$ ipython --no-banner

In [1]: import numpy as np

In [2]: np.set_printoptions(suppress=True, linewidth=200)

In [3]: def rnd(a):
   ...:     return np.round(a, 2) + 0
   ...: 

In [4]: E = np.loadtxt("a.csv", delimiter=",")

In [5]: E
Out[5]: 
array([[11.83,  5.47, 12.31, 15.05, 15.99,  9.11, 15.28,  3.69,  9.06,  5.97,  6.91],
       [11.22,  7.13, 10.53, 14.12, 14.74,  9.23, 14.42,  3.62,  9.26,  5.25,  6.56],
       [12.62,  6.84, 11.95, 14.84, 16.81,  8.28, 14.84,  3.62,  9.07,  6.76,  4.23],
       [11.1 ,  5.31, 11.63, 13.91, 14.45,  7.87, 14.17,  2.67,  8.91,  6.18,  6.7 ],
       [11.57,  5.49, 13.87, 14.12, 13.7 ,  8.13, 16.82,  3.22, 10.61,  5.81,  5.48],
       [11.74,  5.54, 14.45, 14.65, 15.64, 10.37, 12.84,  3.23,  9.14,  5.3 ,  8.  ],
       [12.33,  2.26, 12.91, 14.1 , 15.65, 10.05, 15.55,  2.32,  8.65,  4.99,  6.29],
       [12.38,  6.51, 11.37, 16.75, 16.04, 10.2 , 16.83,  2.13,  7.35,  6.42,  3.98],
       [14.  ,  5.84, 13.42, 13.27, 14.55,  8.98, 16.09,  4.97,  9.78,  6.1 ,  6.89],
       [11.19,  3.67, 11.45, 15.57, 14.73,  9.25, 15.21,  3.52,  9.19,  7.54,  5.93],
       [12.74,  6.08, 12.78, 15.55, 16.51,  8.56, 15.45,  3.25, 10.72,  6.74,  5.12],
       [12.6 ,  7.55, 12.98, 14.88, 16.16,  8.66, 13.95,  3.57,  7.32,  5.7 ,  4.88]])

In [6]: M2 = np.array([[-1, -3, 0],
   ...:     [4, -6, -6],
   ...:     [6, -3, -5],
   ...:     [-4, -2, -2],
   ...:     [-2, 0, 3],
   ...:     [-6, -8, -9],
   ...:     [-5, 2, 3],
   ...:     [-4, -2, -9],
   ...:     [1, 5, -3],
   ...:     [-3, -2, -4],
   ...:     [8, 9, 6]])

In [7]: np.vstack([E, M2.T]).shape
Out[7]: (15, 11)

In [8]: rnd(np.einsum("ij->j", E))
Out[8]: array([145.32,  67.69, 149.65, 176.81, 184.97, 108.69, 181.45,  39.81, 109.06,  72.76,  70.97])

In [9]: M2 @ E
ValueError: matmul: Input operand 1 has a mismatch in its core dimension 0, with gufunc signature (n?,k),(k,m?)->(n?,m?) (size 12 is different from 3)


In [10]: rnd(np.einsum("ij,ij->i", E, E))
Out[10]: array([1299.15, 1166.83, 1299.4 , 1121.28, 1279.18, 1295.02, 1255.01, 1365.67, 1342.56, 1234.95, 1386.08, 1259.03])

In [11]: x = np.array([4, 1, 2, 0, 0, 5, 1, 4, 4, 0, 4])

In [12]: h = np.maximum(E @ x, 0)

In [13]: rnd(E.T @ h)
Out[13]: array([30958.85, 14381.24, 31918.7 , 37558.42, 39325.41, 23142.87, 38593.76,  8524.3 , 23263.02, 15454.19, 15183.8 ])

In [14]: E * (h > 1e-9)[:, None]
Out[14]: 
array([[11.83,  5.47, 12.31, 15.05, 15.99,  9.11, 15.28,  3.69,  9.06,  5.97,  6.91],
       [11.22,  7.13, 10.53, 14.12, 14.74,  9.23, 14.42,  3.62,  9.26,  5.25,  6.56],
       [12.62,  6.84, 11.95, 14.84, 16.81,  8.28, 14.84,  3.62,  9.07,  6.76,  4.23],
       [11.1 ,  5.31, 11.63, 13.91, 14.45,  7.87, 14.17,  2.67,  8.91,  6.18,  6.7 ],
       [11.57,  5.49, 13.87, 14.12, 13.7 ,  8.13, 16.82,  3.22, 10.61,  5.81,  5.48],
       [11.74,  5.54, 14.45, 14.65, 15.64, 10.37, 12.84,  3.23,  9.14,  5.3 ,  8.  ],
       [12.33,  2.26, 12.91, 14.1 , 15.65, 10.05, 15.55,  2.32,  8.65,  4.99,  6.29],
       [12.38,  6.51, 11.37, 16.75, 16.04, 10.2 , 16.83,  2.13,  7.35,  6.42,  3.98],
       [14.  ,  5.84, 13.42, 13.27, 14.55,  8.98, 16.09,  4.97,  9.78,  6.1 ,  6.89],
       [11.19,  3.67, 11.45, 15.57, 14.73,  9.25, 15.21,  3.52,  9.19,  7.54,  5.93],
       [12.74,  6.08, 12.78, 15.55, 16.51,  8.56, 15.45,  3.25, 10.72,  6.74,  5.12],
       [12.6 ,  7.55, 12.98, 14.88, 16.16,  8.66, 13.95,  3.57,  7.32,  5.7 ,  4.88]])

In [15]: rnd(h)
Out[15]: array([216.88, 211.4 , 205.14, 199.61, 214.22, 227.57, 212.24, 200.44, 236.23, 207.35, 217.21, 204.24])

In [16]: [round(float(x), 2) for x in np.linalg.svd(E, compute_uv=False)[:3]]
Out[16]: [123.24, 6.07, 5.0]

In [17]: np.linalg.matrix_rank(E, rtol=0.1)
Out[17]: np.int64(1)

In [18]: round(np.log10(np.linalg.cond(E)))
Out[18]: 3

In [19]: rnd(np.abs(np.linalg.svd(E)[2][-1]))
Out[19]: array([0.36, 0.14, 0.11, 0.62, 0.26, 0.33, 0.18, 0.14, 0.07, 0.47, 0.03])

In [20]: X = np.loadtxt("test16.csv", delimiter=",")

In [21]: X
Out[21]: 
array([[ 0.92, -1.  ,  0.08,  0.83,  0.71,  0.58],
       [ 0.89, -0.98,  0.94, -0.69,  0.97, -0.99],
       [-0.97,  1.  , -0.62,  0.  , -0.96,  0.98],
       [ 1.  , -1.  ,  0.98, -0.47,  1.  , -1.  ],
       [-0.68,  0.92,  0.99, -0.78,  0.74, -0.33],
       [-0.28,  0.5 ,  0.95, -0.54,  0.7 , -0.31],
       [-0.99,  1.  , -0.16,  0.1 , -0.98,  1.  ],
       [-0.45,  0.82,  0.71, -0.68,  0.29, -0.69],
       [ 0.93, -0.99,  0.12,  0.01,  0.85, -0.96],
       [ 0.97, -1.  ,  0.45,  0.56,  0.93, -0.8 ],
       [ 0.85, -0.98,  0.96, -0.05,  0.96, -0.76],
       [-0.64,  0.99, -0.95, -0.96, -0.75, -1.  ],
       [-0.66,  0.92, -0.54, -0.25, -0.68,  0.22],
       [-0.85,  0.98,  0.91, -0.56,  0.  ,  0.61],
       [ 0.92, -0.98, -0.01, -0.51,  0.86, -1.  ],
       [-0.12,  0.76, -0.03, -0.9 ,  0.26, -0.99],
       [-0.99,  1.  , -0.88, -0.07, -0.99,  0.99],
       [-0.24,  0.56,  0.99, -0.81,  0.89, -0.85],
       [ 0.9 , -0.99,  0.92, -0.35,  0.96, -0.97],
       [-0.84,  0.99, -0.68, -0.56, -0.82, -0.12],
       [-0.9 ,  0.99,  0.84, -0.53, -0.3 ,  0.74],
       [-0.94,  0.98, -0.68,  0.9 , -0.97,  1.  ],
       [-0.98,  1.  ,  0.99, -0.74, -0.06,  0.92]])

In [22]: Xs = X - X.mean(axis=0)

In [23]: left, s, VT = np.linalg.svd(Xs, full_matrices=False)

In [24]: np.searchsorted(np.cumsum(s ** 2) / (s ** 2).sum(), 0.9) + 1
Out[24]: np.int64(3)

In [25]: rnd(VT[0] * np.sign(VT[0, np.abs(VT[0]).argmax()]))
Out[25]: array([-0.5 ,  0.54, -0.26,  0.01, -0.47,  0.41])

In [26]: np.abs(left[:, 0]).argmax()
Out[26]: np.int64(3)

In [27]: rnd(np.abs(VT[-1]))
Out[27]: array([0.8 , 0.55, 0.1 , 0.02, 0.18, 0.11])

In [28]: np.linalg.matrix_rank(Xs)
Out[28]: np.int64(6)

In [29]: rnd(Xs.mean(axis=0))
Out[29]: array([0., 0., 0., 0., 0., 0.])

In [30]: rng = np.random.default_rng(993047)

In [31]: th = np.sort(rng.uniform(-2, 2, 25))

In [32]: arr = np.c_[th, th ** 2, th ** 3] @ np.array([[3, 5, 2, -2], [4, -3, 1, 1], [-5, -3, 3, 0]])

In [33]: rnd(arr)
Out[33]: 
array([[ 38.26,  -0.88, -18.56,   6.98],
       [ 29.94,  -2.65, -14.75,   6.18],
       [ 24.03,  -3.71, -12.07,   5.55],
       [ 20.52,  -4.25, -10.49,   5.15],
       [ 18.29,  -4.54,  -9.49,   4.88],
       [ 17.58,  -4.62,  -9.17,   4.79],
       [  8.35,  -5.14,  -5.05,   3.44],
       [  8.21,  -5.14,  -4.99,   3.41],
       [  8.16,  -5.14,  -4.97,   3.4 ],
       [  3.36,  -4.56,  -2.79,   2.41],
       [  2.04,  -4.15,  -2.17,   2.04],
       [  0.75,  -3.46,  -1.51,   1.58],
       [  0.09,  -2.83,  -1.1 ,   1.23],
       [ -0.13,  -2.5 ,  -0.93,   1.06],
       [ -0.26,  -2.24,  -0.81,   0.94],
       [  1.77,   1.38,   1.47,  -0.72],
       [  1.8 ,   1.38,   1.51,  -0.73],
       [  2.04,   1.34,   1.92,  -0.8 ],
       [  1.69,  -1.71,   6.9 ,  -1.  ],
       [  0.58,  -3.74,   9.29,  -0.95],
       [ -0.32,  -5.15,  10.87,  -0.91],
       [ -3.44,  -9.47,  15.47,  -0.75],
       [ -6.5 , -13.25,  19.35,  -0.58],
       [-12.81, -20.45,  26.55,  -0.26],
       [-15.82, -23.69,  29.74,  -0.11]])

In [34]: D = np.linalg.norm(arr[:, None] - arr[None], axis=-1)

In [35]: np.flatnonzero(D[23] < D.mean() / 2)
Out[35]: array([23, 24])

In [36]: D[23].round(6).argsort(kind="stable")[:4]
Out[36]: array([23, 24, 22, 21])

In [37]: (D + 1e9 * np.eye(25)).round(6).argmin(axis=1)
Out[37]: array([ 1,  2,  3,  4,  5,  4,  7,  8,  7, 10,  9, 12, 13, 14, 13, 16, 15, 16, 19, 20, 19, 22, 21, 24, 23])

In [38]: rnd(D[:5, :5])
Out[38]: 
array([[ 0.  ,  9.35, 15.96, 19.86, 22.34],
       [ 9.35,  0.  ,  6.61, 10.51, 12.99],
       [15.96,  6.61,  0.  ,  3.91,  6.38],
       [19.86, 10.51,  3.91,  0.  ,  2.48],
       [22.34, 12.99,  6.38,  2.48,  0.  ]])

In [39]: D.shape
Out[39]: (25, 25)

In [40]: lab = arr[:, 2] > np.median(arr[:, 2])

In [41]: u = arr[lab].mean(axis=0) - arr[~lab].mean(axis=0)

In [42]: ((arr - arr.mean(axis=0)) @ u > 0).astype(int)
Out[42]: array([0, 0, 0, 0, 0, 0, 0, 0, 0, 0, 1, 1, 1, 1, 1, 1, 1, 1, 1, 1, 1, 1, 1, 1, 1])

In [43]: lab.astype(int)
Out[43]: array([0, 0, 0, 0, 0, 0, 0, 0, 0, 0, 0, 0, 0, 1, 1, 1, 1, 1, 1, 1, 1, 1, 1, 1, 1])

In [44]: np.argsort(-np.abs(u).round(6), kind="stable")
Out[44]: array([2, 0, 3, 1])

In [45]: Xs = arr - arr.mean(axis=0)

In [46]: evecs = np.linalg.svd(Xs)[2][:3]

In [47]: M2 = Xs - Xs @ evecs.T @ evecs

In [48]: rnd(np.cov(Xs @ evecs.T, rowvar=False))
Out[48]: 
array([[308.61,   0.  ,   0.  ],
       [  0.  ,  32.  ,   0.  ],
       [  0.  ,   0.  ,   8.05]])

In [49]: rnd((Xs @ evecs.T).std(axis=0))
Out[49]: array([17.21,  5.54,  2.78])

In [50]: rnd(np.linalg.norm(M2) / np.linalg.norm(Xs))
Out[50]: np.float64(0.0)

In [51]: np.linalg.norm(M2, axis=1).round(6).argmax()
Out[51]: np.int64(0)

In [52]: th = rng.uniform(0, 2 * np.pi, 26)

In [53]: q, _ = np.linalg.qr(np.array([[1.5, 1.0], [-0.6, -0.8], [-2.2, -0.5], [0.4, -1.1]]))

In [54]: M = 10 * np.c_[np.cos(th), np.sin(th)] @ q.T

In [55]: rnd(M)
Out[55]: 
array([[ 6.2 , -4.31, -4.67, -4.6 ],
       [-6.02,  3.01,  7.38,  0.44],
       [ 1.6 ,  1.26, -6.93,  6.91],
       [ 5.06, -4.53, -1.36, -7.21],
       [ 4.29, -4.37,  0.1 , -7.9 ],
       [ 5.93, -2.85, -7.53, -0.07],
       [ 2.28, -3.58,  3.11, -8.51],
       [ 5.65, -4.55, -2.77, -6.3 ],
       [ 6.17, -3.31, -7.04, -1.21],
       [-4.95,  1.61,  8.14, -2.57],
       [ 1.91, -3.4 ,  3.57, -8.49],
       [ 1.83,  1.09, -7.09,  6.72],
       [-4.05,  4.29, -0.52,  8.06],
       [-3.34,  0.09,  7.9 , -5.14],
       [ 5.15, -4.54, -1.55, -7.1 ],
       [-6.33,  3.88,  6.03,  2.91],
       [ 6.32, -4.05, -5.58, -3.53],
       [ 3.03, -3.92,  2.09, -8.43],
       [-5.43,  4.56,  2.19,  6.71],
       [ 1.95,  1.  , -7.17,  6.61],
       [-0.72,  2.76, -4.9 ,  8.24],
       [ 6.13, -4.37, -4.36, -4.93],
       [-3.29,  0.05,  7.88, -5.2 ],
       [-5.99,  2.95,  7.44,  0.29],
       [-0.76, -1.84,  6.29, -7.52],
       [ 6.  , -2.97, -7.42, -0.34]])

In [56]: r = np.linalg.matrix_rank(M)

In [57]: r
Out[57]: np.int64(2)

In [58]: null = np.linalg.svd(M)[2][r:].T

In [59]: null.shape
Out[59]: (4, 2)

In [60]: np.linalg.matrix_rank(M.T @ M), np.linalg.matrix_rank(M @ M.T)
Out[60]: (np.int64(2), np.int64(2))

In [61]: [int(np.linalg.matrix_rank(M[:i])) for i in range(1, len(M) + 1)]
Out[61]: [1, 2, 2, 2, 2, 2, 2, 2, 2, 2, 2, 2, 2, 2, 2, 2, 2, 2, 2, 2, 2, 2, 2, 2, 2, 2]

In [62]: [int(np.linalg.matrix_rank(M[:, :j + 1])) for j in range(4)]
Out[62]: [1, 2, 2, 2]

In [63]: q, evecs = np.linalg.qr(E[:, :4])[0], np.linalg.qr(E[:, 4:])[0]

In [64]: s = np.linalg.svd(q.T @ evecs, compute_uv=False)

In [65]: rnd(np.linalg.norm(q @ q.T - evecs @ evecs.T, 2))
Out[65]: np.float64(1.0)

In [66]: (s > 0.9).sum()
Out[66]: np.int64(1)

In [67]: F = np.loadtxt("data.csv", delimiter=",")

In [68]: rnd(F)
Out[68]: 
array([[-8.5 ,  3.36, -1.17, -3.88],
       [ 5.17, -3.52, -2.21,  7.49],
       [-4.37, -0.83, -5.68,  6.92],
       [-8.87,  2.1 , -4.02,  0.87],
       [-5.26,  3.53,  2.15, -7.44],
       [ 5.02,  0.53,  5.69, -6.49],
       [ 8.39, -1.55,  4.67, -2.34],
       [-9.07,  2.8 , -2.81, -1.39],
       [-8.02,  3.5 , -0.45, -4.81],
       [-8.48,  1.64, -4.57,  2.11],
       [ 0.36, -2.52, -4.68,  8.46],
       [ 7.12, -0.6 ,  5.38, -4.48],
       [-0.03,  2.43,  4.79, -8.43],
       [-8.8 ,  2.  , -4.15,  1.15],
       [ 6.07, -3.59, -1.53,  6.92],
       [-5.41, -0.35, -5.68,  6.2 ],
       [-0.63, -2.23, -5.  ,  8.34],
       [-2.95, -1.41, -5.54,  7.66],
       [-0.89,  2.67,  4.48, -8.49],
       [-7.82,  1.08, -5.07,  3.45],
       [-6.64,  0.31, -5.51,  5.05],
       [ 1.7 , -2.88, -4.15,  8.46],
       [-8.22,  3.46, -0.73, -4.46],
       [-8.98,  3.01, -2.31, -2.21],
       [ 4.5 , -3.43, -2.66,  7.8 ],
       [ 7.66, -3.56, -0.01,  5.35],
       [-2.84,  3.14,  3.61, -8.31],
       [-8.7 ,  1.88, -4.31,  1.49],
       [ 9.06, -2.51,  3.38,  0.39],
       [-8.83,  3.18, -1.85, -2.92],
       [-2.69,  3.11,  3.68, -8.34],
       [-7.69,  3.56, -0.03, -5.31],
       [-8.04,  1.25, -4.94,  3.06],
       [-1.57, -1.92, -5.26,  8.14]])

In [69]: Xs = F - F.mean(axis=0)

In [70]: evecs = np.linalg.svd(Xs)[2][:2]

In [71]: M2 = Xs - Xs @ evecs.T @ evecs

In [72]: rnd(np.cov(Xs @ evecs.T, rowvar=False))
Out[72]: 
array([[50.25,  0.  ],
       [ 0.  , 43.27]])

In [73]: K = np.array([[4, 4, 4, 4, 4, 4, 4, 4],
    ...:     [4, 8, 8, 8, 8, 8, 8, 8],
    ...:     [4, 8, 12, 12, 12, 12, 12, 12],
    ...:     [4, 8, 12, 16, 16, 16, 16, 16],
    ...:     [4, 8, 12, 16, 20, 20, 20, 20],
    ...:     [4, 8, 12, 16, 20, 24, 24, 24],
    ...:     [4, 8, 12, 16, 20, 24, 28, 28],
    ...:     [4, 8, 12, 16, 20, 24, 28, 32]])

In [74]: q, R = np.linalg.qr(K)

In [75]: np.allclose(R.T @ R, K.T @ K)
Out[75]: True

In [76]: rnd(np.abs(np.diag(R)))
Out[76]: array([11.31,  3.74,  3.7 ,  3.65,  3.58,  3.46,  3.27,  2.83])

In [77]: q.shape, R.shape
Out[77]: ((8, 8), (8, 8))

In [78]: rnd(abs(R[0, 0])), rnd(np.linalg.norm(K[:, 0]))
Out[78]: (np.float64(11.31), np.float64(11.31))

In [79]: cov = np.cov(X, rowvar=False)

In [80]: cov.shape
Out[80]: (6, 6)

In [81]: rnd(np.corrcoef(X.T))
Out[81]: 
array([[ 1.  , -0.98,  0.36,  0.19,  0.83, -0.69],
       [-0.98,  1.  , -0.35, -0.28, -0.78,  0.58],
       [ 0.36, -0.35,  1.  , -0.32,  0.75, -0.32],
       [ 0.19, -0.28, -0.32,  1.  , -0.13,  0.41],
       [ 0.83, -0.78,  0.75, -0.13,  1.  , -0.71],
       [-0.69,  0.58, -0.32,  0.41, -0.71,  1.  ]])

In [82]: np.median(X, axis=0)
Out[82]: array([-0.45,  0.82,  0.45, -0.51,  0.29, -0.33])

In [83]: rnd(X.std(axis=0))
Out[83]: array([0.81, 0.91, 0.7 , 0.51, 0.77, 0.81])
